% ipython --no-banner

In [1]: import numpy as np

In [2]: np.set_printoptions(suppress=True, linewidth=140)

In [3]: def tidy(a):
   ...:     return np.round(a, 2) + 0
   ...: 

In [4]: W0 = np.array([[2, 3, -3, -3, -2, 0, 3, 1, 0, 2, -3, 1],
   ...:     [1, -2, -3, 2, -2, -3, 0, 0, 0, 2, 1, -3],
   ...:     [-3, 0, -2, -2, -3, -2, -1, 0, -2, 2, 2, 0],
   ...:     [-1, 0, -3, 3, 1, 1, -2, -2, 1, 2, 2, -3],
   ...:     [-3, 3, 2, 2, 3, -3, -3, -2, -1, -3, -3, 1],
   ...:     [0, 2, 1, -3, 3, -1, -3, 1, 2, -3, 1, 0]])

In [5]: W0[:, 0] = 3 * W0[:, 9]

In [6]: W0
Out[6]: 
array([[ 6,  3, -3, -3, -2,  0,  3,  1,  0,  2, -3,  1],
       [ 6, -2, -3,  2, -2, -3,  0,  0,  0,  2,  1, -3],
       [ 6,  0, -2, -2, -3, -2, -1,  0, -2,  2,  2,  0],
       [ 6,  0, -3,  3,  1,  1, -2, -2,  1,  2,  2, -3],
       [-9,  3,  2,  2,  3, -3, -3, -2, -1, -3, -3,  1],
       [-9,  2,  1, -3,  3, -1, -3,  1,  2, -3,  1,  0]])

In [7]: rng = np.random.default_rng(839)

In [8]: out = W0 + rng.integers(-2, 3, (6, 1)) @ rng.integers(-2, 3, (1, 12))

In [9]: out
Out[9]: 
array([[ 7,  4, -2, -5, -3,  1,  3,  3,  1,  2, -4, -1],
       [ 6, -2, -3,  2, -2, -3,  0,  0,  0,  2,  1, -3],
       [ 8,  2,  0, -6, -5,  0, -1,  4,  0,  2,  0, -4],
       [ 4, -2, -5,  7,  3, -1, -2, -6, -1,  2,  4,  1],
       [-8,  4,  3,  0,  2, -2, -3,  0,  0, -3, -4, -1],
       [-9,  2,  1, -3,  3, -1, -3,  1,  2, -3,  1,  0]])

In [10]: np.abs(out - W0).sum(axis=1)
Out[10]: array([13,  0, 26, 26, 13,  0])

In [11]: out = W0 / np.sqrt((W0 ** 2).mean(axis=1, keepdims=True))

In [12]: tidy(np.linalg.norm(out, axis=1))
Out[12]: array([3.46, 3.46, 3.46, 3.46, 3.46, 3.46])

In [13]: tidy(out[2])
Out[13]: array([ 2.48,  0.  , -0.83, -0.83, -1.24, -0.83, -0.41,  0.  , -0.83,  0.83,  0.83,  0.  ])

In [14]: np.linalg.matrix_rank(W0 - W0.mean(axis=1, keepdims=True))
Out[14]: np.int64(6)

In [15]: out = np.array([[0, -3],
    ...:     [-3, -2],
    ...:     [-3, 1],
    ...:     [2, -2],
    ...:     [-3, 2],
    ...:     [-3, 0],
    ...:     [-2, 2],
    ...:     [-2, 2],
    ...:     [2, -1],
    ...:     [-3, 3],
    ...:     [2, -1],
    ...:     [3, -1]])

In [16]: out.T @ W0.T
Out[16]: 
array([[-17,  21,  13,   8,   3,  -2],
       [ -9, -17, -18, -27,   9,  20]])

In [17]: np.einsum("ik,kj->ij", W0, out)
Out[17]: 
array([[-17,  -9],
       [ 21, -17],
       [ 13, -18],
       [  8, -27],
       [  3,   9],
       [ -2,  20]])

In [18]: np.linalg.matrix_rank(np.vstack([W0, out.T]))
Out[18]: np.int64(8)

In [19]: def softmax(z):
    ...:     e = np.exp(z - z.max(axis=-1, keepdims=True))
    ...:     return e / e.sum(axis=-1, keepdims=True)
    ...: 

In [20]: tidy(softmax(10 * W0[3]))
Out[20]: array([1., 0., 0., 0., 0., 0., 0., 0., 0., 0., 0., 0.])

In [21]: tidy(softmax(W0[3] + -3))
Out[21]: array([0.9 , 0.  , 0.  , 0.04, 0.01, 0.01, 0.  , 0.  , 0.01, 0.02, 0.02, 0.  ])

In [22]: S = W0 @ W0.T / np.sqrt(12)

In [23]: softmax(S).round(6).argmax(axis=1)
Out[23]: array([0, 1, 2, 3, 4, 5])

In [24]: tidy(softmax(S)[3] @ W0)
Out[24]: array([ 6.  ,  0.  , -3.  ,  3.  ,  0.99,  0.99, -2.  , -2.  ,  1.  ,  2.  ,  2.  , -3.  ])

In [25]: tidy(softmax(S + np.triu(np.full(S.shape, -np.inf), 1)))
Out[25]: 
array([[1.  , 0.  , 0.  , 0.  , 0.  , 0.  ],
       [0.  , 1.  , 0.  , 0.  , 0.  , 0.  ],
       [0.  , 0.02, 0.98, 0.  , 0.  , 0.  ],
       [0.  , 0.  , 0.  , 1.  , 0.  , 0.  ],
       [0.  , 0.  , 0.  , 0.  , 1.  , 0.  ],
       [0.  , 0.  , 0.  , 0.  , 0.  , 1.  ]])

In [26]: X = np.loadtxt("layer13.csv", delimiter=",")

In [27]: tidy(X)
Out[27]: 
array([[-0.41, -0.51, -1.29, -1.23,  2.96,  5.95, -0.17],
       [-2.24,  4.62, -4.93,  2.69,  2.01, -2.07, -2.76],
       [-2.24,  0.04,  0.36,  4.23, -6.01,  3.23, -2.09],
       [-1.08, -5.19, -0.77,  1.67,  1.98, -2.69, -2.84],
       [-5.38, -0.81,  3.19, -1.17,  0.92,  0.29,  3.84],
       [-2.06, -0.69, -3.36, -4.87, -2.63,  1.71, -3.77],
       [ 0.02, -0.68, -5.34,  1.38, -0.46, -0.07,  2.85]])

In [28]: vec = np.array([-3, -4, -4, -4, 1, -5, -4])

In [29]: (X @ vec).argmax()
Out[29]: np.int64(3)

In [30]: tidy(X @ vec)
Out[30]: array([-12.75,  20.59, -25.64,  47.22,  -4.56,  45.74,   6.97])

In [31]: M = rng.normal(size=(47, 12)) + 20 * np.array([-3, -2, 0, 0, 1, 2, 3, 0, 3, -3, -1, 3])

In [32]: tidy(M)
Out[32]: 
array([[-59.89, -38.43,   0.97,   0.48,  19.7 ,  40.22,  59.76,   1.37,  60.52, -61.12, -21.48,  59.37],
       [-60.28, -38.83,  -0.27,   1.24,  20.87,  41.5 ,  59.68,   2.33,  59.44, -61.01, -20.58,  61.3 ],
       [-61.1 , -41.24,  -0.5 ,  -0.62,  19.61,  40.22,  61.7 ,  -2.84,  60.66, -59.67, -20.69,  59.02],
       [-59.  , -40.27,   0.02,   0.37,  21.35,  40.64,  59.48,   2.34,  58.36, -60.37, -21.07,  60.56],
       [-58.69, -40.65,   0.28,   1.35,  20.2 ,  39.85,  59.77,  -0.54,  58.46, -60.72, -20.28,  58.37],
       [-57.98, -40.56,   0.28,  -0.57,  21.14,  40.96,  59.62,   0.34,  59.01, -60.98, -20.8 ,  60.1 ],
       [-60.5 , -41.49,   0.05,   0.16,  20.35,  38.78,  58.33,   0.93,  61.09, -60.58, -19.32,  60.01],
       [-60.8 , -39.32,  -0.6 ,   0.7 ,  20.94,  39.52,  59.61,   0.73,  59.88, -60.08, -17.8 ,  59.73],
       [-59.48, -40.42,   0.54,  -0.36,  20.48,  40.78,  61.66,   0.05,  61.02, -59.55, -21.67,  59.4 ],
       [-57.09, -38.84,  -0.01,   0.94,  20.29,  39.52,  59.52,  -0.22,  60.57, -58.85, -17.65,  59.58],
       [-58.92, -37.48,  -1.35,  -1.83,  19.51,  40.52,  59.65,  -0.43,  59.93, -58.57, -18.33,  61.58],
       [-59.61, -41.28,  -0.54,  -0.35,  20.78,  38.73,  60.87,   0.95,  60.16, -59.25, -21.62,  60.55],
       [-60.35, -38.4 ,  -0.61,   0.38,  18.53,  38.77,  60.63,   1.05,  60.88, -60.36, -20.47,  59.27],
       [-59.68, -39.51,   1.34,   0.74,  21.26,  38.33,  58.85,  -0.08,  59.97, -60.93, -19.39,  60.33],
       [-59.02, -40.95,   0.79,   0.87,  19.75,  40.31,  60.31,  -1.19,  61.05, -60.54, -20.43,  59.89],
       [-58.05, -42.26,   0.73,  -0.91,  19.56,  41.17,  59.2 ,  -0.81,  59.41, -60.75, -20.03,  58.25],
       [-60.51, -42.01,   0.61,   0.39,  20.26,  38.86,  60.22,  -0.18,  59.77, -60.62, -19.29,  61.16],
       [-61.38, -38.83,  -1.21,   0.1 ,  19.07,  38.93,  59.88,  -0.98,  59.61, -60.15, -20.4 ,  61.75],
       [-61.35, -42.05,  -0.06,   2.36,  20.62,  38.98,  60.  ,  -0.9 ,  59.17, -61.77, -20.67,  59.32],
       [-60.04, -39.49,  -1.11,  -0.38,  20.16,  40.54,  59.68,   1.73,  60.46, -59.56, -19.8 ,  60.53],
       [-61.52, -39.03,  -0.94,   0.78,  18.51,  40.98,  59.46,  -1.42,  60.87, -60.41, -20.4 ,  59.47],
       [-60.46, -40.99,  -0.13,  -0.45,  18.28,  40.41,  59.6 ,  -1.37,  59.01, -60.51, -19.8 ,  60.89],
       [-59.75, -39.7 ,   1.  ,   0.07,  21.11,  40.66,  60.39,  -0.51,  59.14, -60.2 , -18.93,  60.72],
       [-60.36, -40.46,  -1.33,   0.21,  19.49,  39.94,  60.47,   0.24,  59.66, -62.74, -20.01,  60.64],
       [-60.33, -40.18,  -0.39,  -0.36,  20.04,  40.23,  59.87,  -1.52,  57.76, -61.3 , -19.34,  58.67],
       [-60.84, -40.71,  -1.44,   1.28,  22.06,  40.11,  60.39,  -1.76,  60.9 , -58.38, -20.22,  60.47],
       [-59.88, -39.37,   0.95,  -0.6 ,  19.68,  39.82,  60.44,   0.94,  59.45, -58.08, -20.32,  60.82],
       [-60.53, -39.26,  -1.13,   1.27,  20.44,  38.74,  60.22,  -0.32,  60.79, -59.95, -20.04,  58.97],
       [-59.86, -41.97,   0.46,   0.36,  20.74,  39.91,  59.92,  -0.42,  60.33, -60.27, -21.64,  60.77],
       [-58.9 , -40.87,   0.87,  -0.82,  19.81,  40.56,  59.62,   0.45,  60.77, -58.19, -19.47,  60.91],
       [-58.22, -39.08,   0.89,  -0.89,  19.29,  42.38,  60.49,  -1.42,  59.98, -59.34, -21.36,  60.51],
       [-59.19, -39.99,  -0.09,   0.88,  21.34,  42.11,  59.93,   1.13,  58.98, -61.98, -21.2 ,  59.23],
       [-59.7 , -39.3 ,   0.14,   1.71,  20.15,  39.4 ,  61.02,  -1.38,  60.35, -58.9 , -19.13,  60.77],
       [-60.9 , -39.95,   0.64,  -0.26,  19.98,  39.66,  59.66,   1.07,  60.29, -60.23, -18.12,  59.07],
       [-59.87, -40.02,  -0.83,   0.4 ,  18.35,  40.04,  59.1 ,  -1.24,  59.97, -58.47, -22.22,  60.2 ],
       [-60.07, -40.94,  -1.89,   0.2 ,  20.53,  39.45,  60.34,  -0.37,  60.51, -60.26, -19.41,  59.75],
       [-60.04, -41.54,   0.04,  -0.31,  20.5 ,  39.08,  59.77,   2.06,  60.31, -58.17, -19.62,  59.69],
       [-59.79, -38.39,   1.98,  -0.82,  19.73,  41.16,  61.06,   2.25,  59.54, -60.29, -19.65,  59.71],
       [-59.81, -38.8 ,   0.54,  -0.63,  20.51,  38.54,  58.28,   2.02,  59.74, -59.86, -19.48,  59.42],
       [-61.17, -38.53,   1.14,  -1.96,  20.44,  39.39,  57.24,  -1.4 ,  59.95, -60.05, -19.61,  59.58],
       [-59.06, -40.2 ,   0.05,   0.96,  21.89,  40.98,  59.5 ,   0.18,  58.63, -59.7 , -20.1 ,  59.83],
       [-60.  , -39.05,   0.78,  -1.13,  22.47,  40.68,  61.86,  -1.2 ,  61.04, -60.33, -20.9 ,  60.11],
       [-60.81, -38.86,   0.8 ,   0.59,  19.55,  40.83,  58.8 ,   0.65,  59.03, -59.73, -19.71,  60.07],
       [-60.1 , -39.2 ,   0.82,   1.1 ,  21.92,  40.73,  59.68,  -1.97,  58.93, -59.81, -19.13,  60.8 ],
       [-60.62, -40.04,   1.65,  -0.17,  20.87,  39.7 ,  58.93,   0.22,  60.38, -60.08, -19.45,  61.6 ],
       [-60.04, -41.17,   1.3 ,  -0.06,  18.69,  38.74,  60.03,  -1.41,  63.18, -58.87, -19.44,  60.3 ],
       [-60.37, -39.06,   0.53,  -1.54,  21.36,  40.49,  59.58,   0.09,  60.97, -60.17, -19.  ,  60.98]])

In [33]: out = np.c_[M[:, :6] @ np.array([[3, 3, 3, -2, 3, 1],
    ...:     [2, -2, 3, -2, 2, -3],
    ...:     [2, 1, -1, -2, -3, 3],
    ...:     [-1, 1, -1, 0, -3, 1],
    ...:     [2, 1, 0, 2, 0, -2],
    ...:     [3, -3, -3, 3, -2, -2]]), np.array([-1, 2, 0, -2, 1, 2, 2, 0, -2, 0, 0, 1, 2, -2, 0, 1, 1, 2, 1, -2, -1, -1, -1, -1, 2, 2, 1, 1, 0, -2, 1, -2, -2, -1, 2, 1, 0, 1, -2, -2, -1, 2, 1, -2, 2, -2, 0])]

In [34]: tidy(out)
Out[34]: 
array([[ -95.03, -202.32, -417.05,  354.73, -341.32,  -61.04,   -1.  ],
       [ -94.03, -205.84, -422.82,  365.01, -344.43,  -68.1 ,    2.  ],
       [-106.25, -203.  , -426.55,  365.55, -342.86,  -59.17,    0.  ],
       [ -93.25, -196.61, -420.1 ,  363.11, -339.97,  -61.74,   -2.  ],
       [ -98.21, -192.49, -419.17,  358.06, -341.94,  -54.67,    1.  ],
       [ -88.75, -194.83, -418.18,  361.65, -336.09,  -60.22,    2.  ],
       [-107.52, -194.28, -422.53,  360.91, -342.7 ,  -53.94,    2.  ],
       [-102.48, -201.27, -419.01,  361.86, -340.38,  -64.85,    0.  ],
       [ -94.52, -199.29, -422.21,  362.03, -341.37,  -59.5 ,   -2.  ],
       [ -90.78, -190.95, -407.3 ,  351.02, -330.8 ,  -59.28,    0.  ],
       [ -92.02, -207.02, -407.58,  356.07, -323.22,  -72.4 ,    0.  ],
       [-104.35, -192.57, -417.95,  360.61, -336.16,  -56.78,    1.  ],
       [-106.07, -202.29, -412.33,  352.09, -334.7 ,  -61.22,    2.  ],
       [ -98.62, -191.65, -414.62,  353.18, -340.96,  -55.54,   -2.  ],
       [ -97.81, -194.67, -422.48,  358.78, -344.54,  -53.05,    0.  ],
       [ -93.66, -193.75, -424.26,  361.77, -340.48,  -51.43,    1.  ],
       [-107.61, -192.82, -425.14,  360.92, -346.28,  -50.5 ,    1.  ],
       [-109.39, -205.33, -416.33,  357.78, -336.35,  -64.44,    2.  ],
       [-112.46, -193.96, -429.45,  365.1 , -353.01,  -52.2 ,    1.  ],
       [ -98.99, -204.07, -418.69,  363.22, -335.67,  -66.7 ,   -2.  ],
       [-105.29, -211.09, -424.43,  362.94, -344.1 ,  -65.46,   -1.  ],
       [-105.36, -202.95, -424.99,  360.94, -342.43,  -55.73,   -1.  ],
       [ -92.51, -199.64, -421.4 ,  361.1 , -343.19,  -61.11,   -1.  ],
       [-106.05, -201.61, -421.13,  363.09, -338.48,  -61.64,   -1.  ],
       [-101.02, -202.04, -421.49,  362.6 , -339.56,  -61.88,    2.  ],
       [-103.62, -199.54, -424.83,  370.44, -343.69,  -66.1 ,    2.  ],
       [ -97.05, -200.33, -417.56,  355.44, -339.06,  -58.53,    1.  ],
       [-106.55, -198.71, -415.72,  358.94, -338.  ,  -63.23,    1.  ],
       [-101.75, -193.79, -426.03,  363.94, -345.79,  -53.51,    0.  ],
       [ -94.59, -196.78, -421.03,  359.08, -339.7 ,  -55.23,   -2.  ],
       [ -84.47, -204.35, -419.04,  358.54, -337.57,  -62.53,    1.  ],
       [ -89.59, -201.79, -424.64,  367.54, -344.11,  -65.51,   -2.  ],
       [-100.62, -196.73, -417.06,  356.22, -342.06,  -58.78,   -2.  ],
       [-102.16, -201.42, -421.91,  359.35, -343.06,  -58.65,   -1.  ],
       [-104.9 , -201.78, -419.36,  358.28, -338.44,  -58.71,    2.  ],
       [-106.65, -197.83, -419.66,  365.19, -335.9 ,  -62.68,    1.  ],
       [-104.56, -194.03, -421.72,  361.32, -340.56,  -54.75,    0.  ],
       [ -88.43, -205.19, -419.21,  355.35, -341.98,  -61.26,    1.  ],
       [ -98.69, -197.02, -411.38,  352.79, -333.86,  -60.52,   -2.  ],
       [ -97.27, -205.01, -416.47,  356.19, -336.9 ,  -63.8 ,   -2.  ],
       [ -91.72, -196.81, -421.72,  365.13, -342.58,  -63.09,   -1.  ],
       [ -88.45, -201.81, -418.84,  363.5 , -338.41,  -67.91,    2.  ],
       [ -97.57, -206.28, -422.88,  359.32, -345.97,  -62.02,    1.  ],
       [ -92.13, -200.25, -422.02,  363.  , -345.92,  -64.24,   -2.  ],
       [ -97.65, -198.54, -422.57,  358.86, -345.79,  -56.86,    2.  ],
       [-106.17, -194.05, -421.1 ,  353.43, -343.68,  -47.54,   -2.  ],
       [ -92.45, -204.14, -418.79,  362.01, -337.21,  -66.83,    0.  ]])

In [35]: np.linalg.matrix_rank(np.c_[M, out])
Out[35]: np.int64(13)

In [36]: tidy(np.linalg.norm(np.linalg.qr(M)[0].T @ out, axis=0) ** 2 / ((out ** 2).sum(axis=0) + 1e-12))
Out[36]: array([1.  , 1.  , 1.  , 1.  , 1.  , 1.  , 0.11])

In [37]: tidy(np.linalg.norm(out - M @ np.linalg.lstsq(M, out)[0], axis=0))
Out[37]: array([0.  , 0.  , 0.  , 0.  , 0.  , 0.  , 9.52])
